% ipython --no-banner

In [1]: import numpy as np

In [2]: from numpy import linalg as LA

In [3]: np.set_printoptions(precision=3, suppress=True, linewidth=200)

In [4]: arr = np.array([[0, -1, 2, 0, 2],
   ...:     [0, 0, 0, 0, 0],
   ...:     [0, 0, 0, 0, 0],
   ...:     [-2, 0, 0, -1, 0],
   ...:     [-3, 3, 0, 0, 0],
   ...:     [0, -1, 0, 0, 0],
   ...:     [0, 0, 0, 1, 2],
   ...:     [0, 0, 0, 0, 0],
   ...:     [-1, 0, 0, 0, 0],
   ...:     [0, 0, 0, 0, 0]])

In [5]: basis = arr[[4, 9]].astype(float)

In [6]: for _ in range(3):
   ...:     labels = LA.norm(arr[:, None] - basis, axis=-1).argmin(axis=1)
   ...:     basis = np.array([arr[labels == j].mean(axis=0) for j in range(2)])
   ...: 

In [7]: labels
Out[7]: array([1, 1, 1, 1, 0, 1, 1, 1, 1, 1])

In [8]: np.bincount(labels)
Out[8]: array([1, 9])

In [9]: np.abs(basis[1] - basis[0]).argmax()
Out[9]: np.int64(1)

In [10]: basis[1] - basis[0]
Out[10]: array([ 2.667, -3.222,  0.222,  0.   ,  0.444])

In [11]: dist = LA.norm(arr[:, None] - arr[None], axis=-1)

In [12]: dist[:5, :5]
Out[12]: 
array([[0.   , 3.   , 3.   , 3.742, 5.745],
       [3.   , 0.   , 0.   , 2.236, 4.243],
       [3.   , 0.   , 0.   , 2.236, 4.243],
       [3.742, 2.236, 2.236, 0.   , 3.317],
       [5.745, 4.243, 4.243, 3.317, 0.   ]])

In [13]: LA.matrix_rank(dist ** 2)
Out[13]: np.int64(7)

In [14]: dist.mean(axis=1).argmax()
Out[14]: np.int64(4)

In [15]: np.unravel_index(dist.round(6).argmax(), dist.shape)
Out[15]: (np.int64(0), np.int64(4))

In [16]: np.flatnonzero(dist[0] < dist.mean() / 2)
Out[16]: array([0])

In [17]: dist[0].round(6).argsort(kind="stable")[:4]
Out[17]: array([0, 6, 5, 1])

In [18]: LA.norm(arr, axis=1)
Out[18]: array([3.   , 0.   , 0.   , 2.236, 4.243, 1.   , 2.236, 0.   , 1.   , 0.   ])

In [19]: (dist + 1e9 * np.eye(10)).round(6).argmin(axis=1)
Out[19]: array([6, 2, 1, 8, 3, 1, 1, 1, 1, 1])

In [20]: K = np.load("m.npy")

In [21]: K
Out[21]: 
array([[ 1.2, -0.3,  0.1, -0.1, -1.9, -0.1],
       [-0.7,  0.9,  2. , -1. , -0.4, -0.6],
       [ 0.1,  2. , -2. ,  0.2, -1.2, -1.7],
       [ 0.9,  0.7,  1.1, -0.2, -0.5,  0.4],
       [ 1. ,  0.2, -1. , -0.7, -2.3,  1.3],
       [ 0.1, -0.5,  0.3,  0.1,  1.7,  0.7],
       [ 1.4, -0.2,  0.2, -0.8,  0.6, -0.4],
       [ 1. ,  1.5,  0.5, -0.4,  0. ,  1.2],
       [-1.8,  0.1, -1.8,  1.2, -0.3,  0. ],
       [-0.8,  0.4, -0.4, -1.4, -0.6,  0.3],
       [-1.6,  0. ,  0.3,  1.2,  0.1,  1.4],
       [-0.8,  0.9,  0.3,  0.3, -0.9, -1.6],
       [ 1.5,  0.6, -0.1, -1.7,  0.5, -0.5],
       [ 0.5,  0.2,  0.4,  0.4,  1.3,  1.1],
       [-0.3, -0.1,  0.3,  0.5, -1.3, -0.8],
       [ 0.3,  5.1, -7.2,  1.2,  3.9,  3.3],
       [-2. , -1.1,  1.1,  2.2,  0.4,  0.3],
       [-1.6,  1. , -0.7,  0.8, -0.5,  1.1],
       [ 0.1, -0.7,  0.3,  0.2,  0.6, -0.9],
       [-0.1, -1.5, -1.3,  1.2,  0.1, -0.3],
       [-0.6,  0.5, -0.4, -0.1, -0.7,  0.2],
       [-0.6, -1. , -0.2, -0.5, -0.3, -0.9],
       [-0.1,  0.1, -1.2, -0.9,  0.8, -1. ],
       [ 0.5, -0.2,  0.3,  0.3,  0.7, -0.6],
       [-0.3, -1.3, -0.9,  0.9, -2. ,  0.1],
       [ 1.2,  0.7, -1.1,  1.2, -0.8,  0.9],
       [-0.1,  0.1,  0.5,  0.7, -0.2, -1.9],
       [-0.7, -1.2, -2.2,  1.1,  1. , -0.1],
       [ 0.4, -0.1, -0.4, -1.7, -2.1, -0.3],
       [-1.4,  0.2, -1.4,  1.1, -1.3, -0.8],
       [ 1.9, -2.7, -1.1, -0.5, -1.1,  0.4],
       [ 2.1,  0.7,  0.9,  1.6, -1. ,  0.2],
       [ 0.7,  0.9, -0.5, -0.8, -0.1,  0. ],
       [ 0. ,  2. ,  0.5,  1.5, -0.1, -0.7]])

In [22]: Xc = (K - K.mean(axis=0)) / K.std(axis=0)

In [23]: np.argwhere(np.abs(Xc) > 2)
Out[23]: 
array([[15,  1],
       [15,  2],
       [15,  4],
       [15,  5],
       [16,  3],
       [30,  1]])

In [24]: Xc.std(axis=0)
Out[24]: array([1., 1., 1., 1., 1., 1.])

In [25]: beta = LA.lstsq(np.delete(Xc, 5, axis=1), Xc[:, 5])[0]

In [26]: np.abs(beta).argmax()
Out[26]: np.int64(2)

In [27]: beta
Out[27]: array([ 0.166,  0.126, -0.281,  0.132,  0.198])

In [28]: round(float(1 - np.var(Xc[:, 5] - np.delete(Xc, 5, axis=1) @ beta)), 3)
Out[28]: 0.271

In [29]: u = np.array([-2, 0, 0])

In [30]: np.correlate(K[15], K[16], "full")
Out[30]: array([  0.09,   1.65,   0.54,   9.03,  -8.91,  -8.94,   8.94,  24.63,  -3.06, -11.43,  -6.6 ])

In [31]: np.cross(K[15, :3], K[16, :3])
Out[31]: array([-2.31, 14.07,  9.87])

In [32]: np.polyval(u, K[15])
Out[32]: array([  -0.18,  -52.02, -103.68,   -2.88,  -30.42,  -21.78])

In [33]: x = np.array([0, 0, 2, 3, 0, 3])

In [34]: h1 = np.maximum(K @ x, 0)

In [35]: h1
Out[35]: array([0. , 0. , 0. , 2.8, 0. , 3. , 0. , 3.4, 0. , 0. , 8.4, 0. , 0. , 5.3, 0. , 0. , 9.7, 4.3, 0. , 0.1, 0. , 0. , 0. , 0. , 1.2, 4.1, 0. , 0. , 0. , 0. , 0. , 7.2, 0. , 3.4])

In [36]: K.T @ h1
Out[36]: array([-11.18,  13.25,  20.44,  58.1 ,  -0.05,  35.37])

In [37]: np.flatnonzero(h1 > 1e-9)
Out[37]: array([ 3,  5,  7, 10, 13, 16, 17, 19, 24, 25, 31, 33])

In [38]: np.maximum(K @ (3 * x), 0)
Out[38]: 
array([ 0. ,  0. ,  0. ,  8.4,  0. ,  9. ,  0. , 10.2,  0. ,  0. , 25.2,  0. ,  0. , 15.9,  0. ,  0. , 29.1, 12.9,  0. ,  0.3,  0. ,  0. ,  0. ,  0. ,  3.6, 12.3,  0. ,  0. ,  0. ,  0. ,  0. , 21.6,
        0. , 10.2])

In [39]: G = K.T @ K

In [40]: np.trace(G), round(float((K ** 2).sum()), 3)
Out[40]: (np.float64(297.44), 297.44)

In [41]: LA.svd(K, compute_uv=False) ** 2
Out[41]: array([127.005,  48.452,  42.207,  34.758,  25.757,  19.263])

In [42]: LA.eigvalsh(G)[::-1]
Out[42]: array([127.005,  48.452,  42.207,  34.758,  25.757,  19.263])

In [43]: LA.matrix_rank(G)
Out[43]: np.int64(6)

In [44]: (K @ K.T).shape
Out[44]: (34, 34)

In [45]: labels = K[:, 3] > np.median(K[:, 3])

In [46]: u = K[labels].mean(axis=0) - K[~labels].mean(axis=0)

In [47]: ((K - K.mean(axis=0)) @ u > 0).astype(int)
Out[47]: array([0, 0, 1, 0, 0, 1, 0, 0, 1, 0, 1, 0, 0, 1, 0, 1, 1, 1, 0, 1, 0, 0, 0, 0, 1, 1, 1, 1, 0, 1, 0, 0, 0, 1])

In [48]: labels.astype(int)
Out[48]: array([0, 0, 0, 0, 0, 0, 0, 0, 1, 0, 1, 1, 0, 1, 1, 1, 1, 1, 0, 1, 0, 0, 0, 1, 1, 1, 1, 1, 0, 1, 0, 1, 0, 1])

In [49]: np.argsort(-np.abs(u).round(6), kind="stable")
Out[49]: array([3, 0, 2, 4, 5, 1])
